>>> import numpy as np
>>> np.set_printoptions(precision=2, suppress=True, linewidth=200, sign=" ")
>>> tidy = lambda a: np.round(a, 2) + 0
>>> F = np.loadtxt("a.csv", delimiter=",")
>>> F
array([[-0.1 ,  0.7 ,  1.  ,  0.2 , -1.  , -0.6 ,  0.4 ,  1.  ,  0.2 , -1.8 ,  1.3 , -0.6 , -0.7 , -1.5 ],
       [ 0.2 ,  0.7 ,  0.  , -0.2 , -0.5 , -0.1 , -0.2 ,  0.2 , -0.8 , -2.  ,  0.7 ,  0.  ,  0.9 ,  1.3 ],
       [ 0.7 ,  0.3 ,  0.2 , -0.2 ,  2.  , -0.1 , -0.5 ,  0.6 , -1.2 ,  0.8 ,  0.2 ,  0.7 ,  0.1 ,  0.7 ],
       [ 0.  , -0.6 , -0.2 ,  0.  ,  0.9 ,  0.9 ,  1.5 ,  0.4 ,  0.4 , -0.1 , -0.3 ,  0.7 ,  0.1 ,  0.4 ],
       [-0.4 , -1.  ,  1.5 ,  0.2 , -0.6 , -1.9 , -1.1 , -1.5 ,  0.7 ,  0.1 , -0.2 ,  1.7 ,  0.4 , -1.7 ],
       [-0.5 ,  0.5 ,  1.7 , -1.2 ,  0.4 ,  0.6 ,  0.1 ,  0.2 , -0.4 , -0.1 , -2.  ,  1.  , -0.4 , -0.4 ],
       [ 0.1 ,  1.6 , -0.1 ,  0.9 , -1.3 ,  0.1 ,  0.7 , -0.6 , -0.3 , -0.2 , -2.2 ,  0.1 ,  0.4 ,  0.2 ],
       [ 1.4 , -0.5 ,  0.1 , -0.6 ,  0.4 ,  0.7 , -0.9 ,  0.4 ,  0.7 , -0.7 , -0.5 , -0.4 , -1.2 ,  2.7 ],
       [ 0.05, -0.82, -0.04, -0.45,  1.15,  0.8 ,  1.79, -0.02, -0.09, -0.09, -0.48,  0.74, -0.05,  0.83],
       [ 0.4 ,  0.2 , -2.3 , -0.4 , -1.7 , -1.  , -0.7 ,  1.1 ,  2.5 , -1.1 , -0.7 , -0.8 , -1.9 , -1.7 ],
       [ 1.7 , -0.3 , -0.1 , -2.7 , -1.4 , -0.1 , -1.6 ,  0.2 ,  1.7 , -0.1 , -1.4 , -0.1 ,  1.5 ,  0.7 ],
       [-2.1 ,  2.  , -1.1 , -0.1 , -0.2 ,  0.8 ,  0.6 ,  0.7 , -1.1 ,  0.6 ,  0.3 , -1.2 ,  0.5 ,  0.7 ],
       [ 0.2 ,  0.6 , -0.2 , -0.2 , -1.  , -0.3 ,  0.5 ,  0.3 ,  1.6 ,  0.4 , -1.5 , -0.6 , -0.3 , -1.5 ],
       [ 0.5 , -1.4 ,  0.3 , -0.5 ,  1.7 ,  0.6 , -1.1 , -1.8 , -0.8 , -0.2 , -0.4 , -2.  ,  1.2 , -0.4 ],
       [ 0.7 ,  1.1 ,  0.  , -1.9 ,  1.2 , -0.6 ,  0.5 ,  0.3 , -0.6 ,  0.9 ,  0.7 , -1.  , -0.7 ,  1.2 ]])
>>> vec = np.array([1, 1, 0, 3, 3, 3, 1, -3, 0, -1, -2, -2, -3, -3])
>>> target = F @ vec
>>> tidy(np.linalg.solve(F.T @ F, F.T @ target))
array([ 1.,  1.,  0.,  3.,  3.,  3.,  1., -3.,  0., -1., -2., -2., -3., -3.])
>>> tidy(np.linalg.lstsq(F, target)[0])
array([ 1.,  1.,  0.,  3.,  3.,  3.,  1., -3.,  0., -1., -2., -2., -3., -3.])
>>> rng = np.random.default_rng(947)
>>> target = target + 0.1 * rng.normal(size=15)
>>> tidy(target)
array([  0.84,  -8.34,  -1.32,   2.89,  -4.13,   3.23,   5.96,  -1.56,   2.73,   2.19, -17.02,  -2.49,   5.07,  11.5 ,  -4.26])
>>> c, *_ = np.linalg.lstsq(F, target)
>>> c.round()
array([ 1.,  1.,  0.,  3.,  3.,  3.,  1., -3.,  0., -1., -2., -2., -3., -3.])
>>> tidy(F.T @ (target - F @ c))
array([ 0.,  0.,  0.,  0.,  0.,  0.,  0.,  0.,  0.,  0.,  0.,  0.,  0.,  0.])
>>> other = F / np.linalg.norm(F, axis=1, keepdims=True)
>>> gram = other @ other.T
>>> np.argwhere(np.triu(np.abs(gram) > 0.95, 1))
array([], shape=(0, 2), dtype=int64)
>>> tidy(gram[1])
array([ 0.28,  1.  ,  0.01, -0.13, -0.26, -0.16,  0.11,  0.27, -0.07, -0.17,  0.13,  0.2 , -0.48, -0.04,  0.08])
>>> (gram - 2 * np.eye(15)).round(6).argmax(axis=1)
array([  9,   0,  14,   8,   5,   6,  12,  10,   3,  12,   7,  14,   9,   2,   2])
>>> tidy(np.degrees(np.arccos(np.clip(gram[1, 13], -1, 1))))
np.float64(92.45)
>>> u = np.array([-1, -2])
>>> tidy(np.polyval(u, F[14]))
array([-2.7, -3.1, -2. , -0.1, -3.2, -1.4, -2.5, -2.3, -1.4, -2.9, -2.7, -1. , -1.3, -3.2])
>>> tidy(np.cross(F[14, :3], F[3, :3]))
array([-0.22,  0.14, -0.42])
>>> other = np.c_[F[:, :3] @ np.array([[-2, 2, 2], [2, -1, 2], [2, 1, 1]]), np.array([2, 6, 3, 8, 2, 6, 7, 1, 4, 5, 0, 9, 5, 3, 7])]
>>> tidy(other)
array([[ 3.6 ,  0.1 ,  2.2 ,  2.  ],
       [ 1.  , -0.3 ,  1.8 ,  6.  ],
       [-0.4 ,  1.3 ,  2.2 ,  3.  ],
       [-1.6 ,  0.4 , -1.4 ,  8.  ],
       [ 1.8 ,  1.7 , -1.3 ,  2.  ],
       [ 5.4 ,  0.2 ,  1.7 ,  6.  ],
       [ 2.8 , -1.5 ,  3.3 ,  7.  ],
       [-3.6 ,  3.4 ,  1.9 ,  1.  ],
       [-1.82,  0.88, -1.58,  4.  ],
       [-5.  , -1.7 , -1.1 ,  5.  ],
       [-4.2 ,  3.6 ,  2.7 ,  0.  ],
       [ 6.  , -7.3 , -1.3 ,  9.  ],
       [ 0.4 , -0.4 ,  1.4 ,  5.  ],
       [-3.2 ,  2.7 , -1.5 ,  3.  ],
       [ 0.8 ,  0.3 ,  3.6 ,  7.  ]])
>>> tidy(np.linalg.lstsq(F, other[:, 0])[0])
array([-2.,  2.,  2.,  0.,  0.,  0.,  0.,  0.,  0.,  0.,  0.,  0.,  0.,  0.])
>>> np.linalg.matrix_rank(np.c_[F, other])
np.int64(15)
>>> tidy(np.linalg.norm(np.linalg.qr(F)[0].T @ other, axis=0) ** 2 / ((other ** 2).sum(axis=0) + 1e-12))
array([ 1.  ,  1.  ,  1.  ,  0.98])
>>> data = np.load("out10.npy")
>>> data
array([[  4.03,  -0.01,   2.  ,   8.01,   6.03,  -3.96,  12.01,  -5.99],
       [ -3.  , -15.02,  -1.01,  10.96,  19.  ,  -6.98,  18.02,  -3.02],
       [ 16.99,   6.96,  -1.  ,   8.99,   4.01,  -7.01,  17.01,  -3.  ],
       [  5.99,  -4.97,  -0.04,  13.  ,  10.97, -18.01,  25.98, -12.01],
       [ 10.  ,  -7.99,  -8.96,   4.01,   9.  , -17.98,  18.01,   3.04],
       [  8.02,  -7.01,  -8.98,  -0.99,   9.  ,   0.01,   3.02,  14.94],
       [  0.98,  -1.  ,   5.03,  12.95,   4.98, -19.02,  23.99, -21.01],
       [ 11.01, -14.01, -13.98,   2.02,  13.98, -16.99,  17.01,  12.  ],
       [  1.98, -15.01,  -4.03,  11.01,  20.02, -10.  ,  21.03,   0.01],
       [ 12.99,   3.  ,   0.97,  13.03,   7.98, -11.01,  22.98,  -9.05],
       [  4.98,  -7.03,  -4.99,   3.01,  11.02,   1.01,   5.99,   8.98],
       [  2.99, -13.99,  -7.02,   6.  ,  15.03, -13.02,  16.98,   3.02],
       [  9.98,  -4.98,  -5.01,   5.  ,  15.01,  10.02,   5.03,  15.  ]])
>>> def softmax(z):
...     e = np.exp(z - z.max(axis=-1, keepdims=True))
...     return e / e.sum(axis=-1, keepdims=True)
... 
>>> tidy(softmax(data[1] + 4))
array([ 0.  ,  0.  ,  0.  ,  0.  ,  0.73,  0.  ,  0.27,  0.  ])
>>> tidy(softmax(data).sum(axis=1))
array([ 1.,  1.,  1.,  1.,  1.,  1.,  1.,  1.,  1.,  1.,  1.,  1.,  1.])
>>> tidy(softmax(data[1]))
array([ 0.  ,  0.  ,  0.  ,  0.  ,  0.73,  0.  ,  0.27,  0.  ])
>>> tidy(softmax(10 * data[1]))
array([ 0.,  0.,  0.,  0.,  1.,  0.,  0.,  0.])
>>> scores = data @ data.T / np.sqrt(8)
>>> tidy(softmax(scores)[1] @ data)
array([  1.98, -15.01,  -4.03,  11.01,  20.02, -10.  ,  21.03,   0.01])
>>> softmax(scores).round(6).argmax(axis=1)
array([  3,   8,   9,   3,   7,   7,   6,   7,   8,   3,   7,   8,  12])
